>>> import numpy as np
>>> np.set_printoptions(precision=3, suppress=True, linewidth=120, legacy="1.25")
>>> def tidy(a):
...     return np.round(a, 3) + 0
... 
>>> f = np.array([2, -2, -2, 3, 0])
>>> r1 = np.array([2, 6, 2, 2, 9, -8, 5, -8, 6, -8, -6, -7])
>>> mat = np.outer(f, r1)
>>> mat
array([[  4,  12,   4,   4,  18, -16,  10, -16,  12, -16, -12, -14],
       [ -4, -12,  -4,  -4, -18,  16, -10,  16, -12,  16,  12,  14],
       [ -4, -12,  -4,  -4, -18,  16, -10,  16, -12,  16,  12,  14],
       [  6,  18,   6,   6,  27, -24,  15, -24,  18, -24, -18, -21],
       [  0,   0,   0,   0,   0,   0,   0,   0,   0,   0,   0,   0]])
>>> Uu, sigma, VT = np.linalg.svd(mat, full_matrices=False)
>>> np.cumsum(sigma ** 2) / np.sum(sigma ** 2)
array([1., 1., 1., 1., 1.])
>>> tidy(Uu.T @ Uu)
array([[1., 0., 0., 0., 0.],
       [0., 1., 0., 0., 0.],
       [0., 0., 1., 0., 0.],
       [0., 0., 0., 1., 0.],
       [0., 0., 0., 0., 1.]])
>>> tidy(sigma / sigma[0])
array([1., 0., 0., 0., 0.])
>>> tidy(sigma)
array([99.03,  0.  ,  0.  ,  0.  ,  0.  ])
>>> (sigma > 1e-8).sum()
1
>>> Uu, sigma, VT = np.linalg.svd(mat)
>>> evecs = VT[:(sigma > 1e-8).sum()]
>>> rng = np.random.default_rng(397)
>>> x0 = mat[0] + 2 * mat[1] + rng.integers(2) * np.eye(12)[5]
>>> x0
array([ -4., -12.,  -4.,  -4., -18.,  17., -10.,  16., -12.,  16.,  12.,  14.])
>>> np.allclose(evecs.T @ evecs @ x0, x0)
False
>>> Q, _ = np.linalg.qr(np.array([[-0.7, -0.3], [0.8, 0.5], [0.2, 0.9], [2.3, -0.8]]))
>>> m1 = Q @ Q.T
>>> tidy(m1)
array([[ 0.182, -0.248, -0.26 , -0.14 ],
       [-0.248,  0.344,  0.388,  0.119],
       [-0.26 ,  0.388,  0.543, -0.174],
       [-0.14 ,  0.119, -0.174,  0.931]])
>>> r = np.linalg.matrix_rank(mat)
>>> r
1
>>> ns = np.linalg.svd(mat)[2][r:].T
>>> np.allclose(mat @ ns, 0)
True
>>> [int(np.linalg.matrix_rank(mat[:i])) for i in range(1, len(mat) + 1)]
[1, 1, 1, 1, 1]
>>> tidy(np.kron(np.eye(2, dtype=int), m1))
array([[ 0.182, -0.248, -0.26 , -0.14 ,  0.   ,  0.   ,  0.   ,  0.   ],
       [-0.248,  0.344,  0.388,  0.119,  0.   ,  0.   ,  0.   ,  0.   ],
       [-0.26 ,  0.388,  0.543, -0.174,  0.   ,  0.   ,  0.   ,  0.   ],
       [-0.14 ,  0.119, -0.174,  0.931,  0.   ,  0.   ,  0.   ,  0.   ],
       [ 0.   ,  0.   ,  0.   ,  0.   ,  0.182, -0.248, -0.26 , -0.14 ],
       [ 0.   ,  0.   ,  0.   ,  0.   , -0.248,  0.344,  0.388,  0.119],
       [ 0.   ,  0.   ,  0.   ,  0.   , -0.26 ,  0.388,  0.543, -0.174],
       [ 0.   ,  0.   ,  0.   ,  0.   , -0.14 ,  0.119, -0.174,  0.931]])
>>> tidy(np.einsum("ii->", m1))
2.0
>>> data = np.loadtxt("layer12.csv", delimiter=",")
>>> data
array([[  3.,  12.,  12.,  -6.,   9.,   6.,   6.,   0.,  15.,  -9.,  -3.,   0.],
       [  6.,  10.,  18., -12.,  16.,   4.,   2.,   3.,   0., -13.,   4., -11.],
       [  5.,   0.,  12.,  -4.,   9.,   2.,  -2.,   0.,  -5.,  -3.,   1.,  -6.],
       [  2.,   4.,   6.,  -7.,   7.,   0.,   0.,   3.,  -5.,  -7.,   5.,  -8.],
       [  3.,  10.,  10., -18.,  15.,  -2.,   0.,   9., -15., -18.,  15., -21.],
       [  1.,   4.,   4.,  -2.,   3.,   2.,   2.,   0.,   5.,  -3.,  -1.,   0.],
       [  2.,  16.,  10., -19.,  15.,   0.,   4.,   9.,  -5., -21.,  13., -18.],
       [  6.,   0.,  14.,  -9.,  13.,   0.,  -4.,   3., -15.,  -7.,   7., -14.]])
>>> x0 = np.array([4, -3, 5, 1, 5, 8, -6, 9, -7, 8, 9, -3])
>>> data * x0
array([[  12.,  -36.,   60.,   -6.,   45.,   48.,  -36.,    0., -105.,  -72.,  -27.,   -0.],
       [  24.,  -30.,   90.,  -12.,   80.,   32.,  -12.,   27.,   -0., -104.,   36.,   33.],
       [  20.,   -0.,   60.,   -4.,   45.,   16.,   12.,    0.,   35.,  -24.,    9.,   18.],
       [   8.,  -12.,   30.,   -7.,   35.,    0.,   -0.,   27.,   35.,  -56.,   45.,   24.],
       [  12.,  -30.,   50.,  -18.,   75.,  -16.,   -0.,   81.,  105., -144.,  135.,   63.],
       [   4.,  -12.,   20.,   -2.,   15.,   16.,  -12.,    0.,  -35.,  -24.,   -9.,   -0.],
       [   8.,  -48.,   50.,  -19.,   75.,    0.,  -24.,   81.,   35., -168.,  117.,   54.],
       [  24.,   -0.,   70.,   -9.,   65.,    0.,   24.,   27.,  105.,  -56.,   63.,   42.]])
>>> data @ np.ones(12)
array([ 45.,  27.,   9.,   0., -12.,  15.,   6.,  -6.])
>>> (data @ x0).argmax()
7
>>> np.einsum("ij,j->i", data, x0)
array([-117.,  164.,  187.,  129.,  313.,  -39.,  161.,  355.])
